>>> import numpy as np
>>> from numpy import linalg as LA
>>> np.set_printoptions(precision=2, suppress=True, linewidth=160)
>>> A2 = np.array([[-1, 0, 1, 1, 1, -1],
...     [-1, -1, 2, 0, -1, 3],
...     [0, 2, -2, -3, 3, 0],
...     [1, -3, -1, 3, 1, -1],
...     [-2, -1, -2, -2, 2, 2],
...     [3, 3, -2, 3, 3, -3]])
>>> W0 = A2 + A2.T
>>> print(W0)
[[-2 -1  1  2 -1  2]
 [-1 -2  4 -3 -2  6]
 [ 1  4 -4 -4  1 -2]
 [ 2 -3 -4  6 -1  2]
 [-1 -2  1 -1  4  5]
 [ 2  6 -2  2  5 -6]]
>>> def softmax(z):
...     e = np.exp(z - z.max(axis=-1, keepdims=True))
...     return e / e.sum(axis=-1, keepdims=True)
... 
>>> np.round(softmax(10 * W0[0]), 2) + 0
array([0. , 0. , 0. , 0.5, 0. , 0.5])
>>> softmax(W0[0])
array([0.01, 0.02, 0.15, 0.4 , 0.02, 0.4 ])
>>> softmax(W0[0] + 5)
array([0.01, 0.02, 0.15, 0.4 , 0.02, 0.4 ])
>>> softmax(W0).sum(axis=1)
array([1., 1., 1., 1., 1., 1.])
>>> att = W0 @ W0.T / np.sqrt(6)
>>> softmax(att)[0] @ W0
array([-1.04, -1.76,  2.06, -0.29, -1.37,  4.18])
>>> np.round(softmax(att), 2) + 0
array([[0.35, 0.52, 0.  , 0.1 , 0.03, 0.  ],
       [0.  , 1.  , 0.  , 0.  , 0.  , 0.  ],
       [0.  , 0.  , 0.99, 0.  , 0.  , 0.01],
       [0.  , 0.  , 0.  , 1.  , 0.  , 0.  ],
       [0.  , 0.  , 0.  , 0.  , 1.  , 0.  ],
       [0.  , 0.  , 0.  , 0.  , 0.  , 1.  ]])
>>> x0 = np.array([-4, -3, -4, 2, 5, 2])
>>> rhs = W0 @ x0
>>> coef, lr = np.zeros(6), 1 / LA.norm(W0, 2) ** 2
>>> for i in range(60):
...     coef -= lr * W0.T @ (W0 @ coef - rhs)
...     if i % 10 == 0: print(i, round(LA.norm(W0 @ coef - rhs), 2))
... 
0 34.41
10 10.05
20 7.49
30 6.13
40 5.04
50 4.14
>>> round(LA.cond(W0), 2)
np.float64(7.3)
>>> coef
array([-2.5 , -2.54, -3.42,  2.11,  4.79,  2.4 ])
